In [1]: import numpy as np

In [2]: np.set_printoptions(suppress=True, linewidth=160)

In [3]: O, _ = np.linalg.qr(np.array([[0.8, 0.1, 0.2, -1.1, 1.0],
   ...:     [2.1, 0.1, -2.5, -1.1, 1.8],
   ...:     [0.2, 0.2, -0.6, -1.2, 0.5],
   ...:     [0.0, 2.0, 1.8, 0.3, 0.4],
   ...:     [1.0, 0.8, -1.0, -2.0, -0.6]]))

In [4]: vecs, _ = np.linalg.qr(np.array([[-0.3, -0.4, -0.5, -1.3, -0.1, -0.4, 0.2, -0.7],
   ...:     [1.7, 0.4, -1.4, 0.7, -0.6, 2.0, -1.0, -2.2],
   ...:     [1.6, 1.0, 0.7, 0.1, -1.9, 1.6, 2.9, 2.2],
   ...:     [-0.9, 1.0, -2.2, 0.0, -2.2, 0.9, -0.5, 1.2],
   ...:     [-0.9, -1.9, 0.6, -0.3, -0.2, 1.3, 0.0, 0.9],
   ...:     [0.9, 0.7, -0.1, 0.8, 1.6, -1.3, 0.9, -1.1],
   ...:     [1.6, 0.0, -0.2, 1.0, -0.1, 0.8, 2.2, 1.5],
   ...:     [0.3, 0.3, 1.1, -0.2, 0.0, -0.7, -1.3, 0.4]]))

In [5]: sigma = 20 * 0.2 ** np.arange(5)

In [6]: W0 = O[:, :5] * sigma @ vecs[:5]

In [7]: print(W0.round(2) + 0)
[[ 0.85  1.01 -1.77  5.26 -2.29  1.91 -0.66 -0.75]
 [ 1.27  2.19 -4.38 14.41 -4.92  4.65 -2.3  -2.35]
 [ 0.13  0.18 -0.07  1.45 -0.31  0.54 -0.49 -0.24]
 [ 2.04 -0.38  2.09 -0.4   0.    1.76 -1.51  0.26]
 [ 1.18  0.91 -1.13  6.83 -2.24  2.8  -1.78 -1.02]]

In [8]: x = np.array([-5, 3, 0, 5, 4, 2, -5, -2])

In [9]: print(np.round((W0 * x).sum(axis=1), 2))
[24.54 78.14  9.88 -2.81 38.55]

In [10]: print(np.round(W0 @ x, 2))
[24.54 78.14  9.88 -2.81 38.55]

In [11]: print(np.round(W0 @ (2 * x), 2))
[ 49.07 156.27  19.77  -5.63  77.09]

In [12]: print(np.round(W0 @ np.eye(8)[5], 2))
[1.91 4.65 0.54 1.76 2.8 ]

In [13]: print(np.linalg.norm(W0 @ x) <= np.linalg.norm(W0, 2) * np.linalg.norm(x) + 1e-9)
True

In [14]: print(np.round(W0 @ np.ones(8), 2))
[3.56 8.58 1.19 3.85 5.54]

In [15]: print(np.round(np.einsum("ij,j->i", W0, x), 2))
[24.54 78.14  9.88 -2.81 38.55]

In [16]: B = W0 / np.sqrt((W0 ** 2).mean(axis=1, keepdims=True))

In [17]: print(np.round(np.linalg.norm(B, axis=1), 2))
[2.83 2.83 2.83 2.83 2.83]

In [18]: print(B[0].round(2))
[ 0.37  0.44 -0.77  2.28 -1.    0.83 -0.29 -0.33]

In [19]: print(round(float(np.linalg.norm(W0[3] - W0[2])), 2))
3.86

In [20]: print(np.round(np.linalg.norm(W0, axis=1), 2))
[ 6.52 17.03  1.68  3.78  8.19]

In [21]: print(round(W0[3] @ W0[2], 2))
1.12

In [22]: print(np.round(np.linalg.norm(W0, axis=0), 2))
[ 2.81  2.61  5.29 16.86  5.88  6.04  3.38  2.69]

In [23]: f, v = W0[0], W0[4]

In [24]: print(round(f @ v, 2))
52.25

In [25]: p = (f @ v) / (f @ f) * f

In [26]: print(p.round(2))
[ 1.05  1.24 -2.18  6.48 -2.82  2.35 -0.81 -0.92]

In [27]: print(np.round(v - p, 2))
[ 0.13 -0.33  1.05  0.35  0.58  0.45 -0.97 -0.1 ]

In [28]: print(round(float((v - p) @ f), 2))
0.0

In [29]: print(round(float(np.linalg.norm(f + v) ** 2 + np.linalg.norm(f - v) ** 2), 2))
219.19
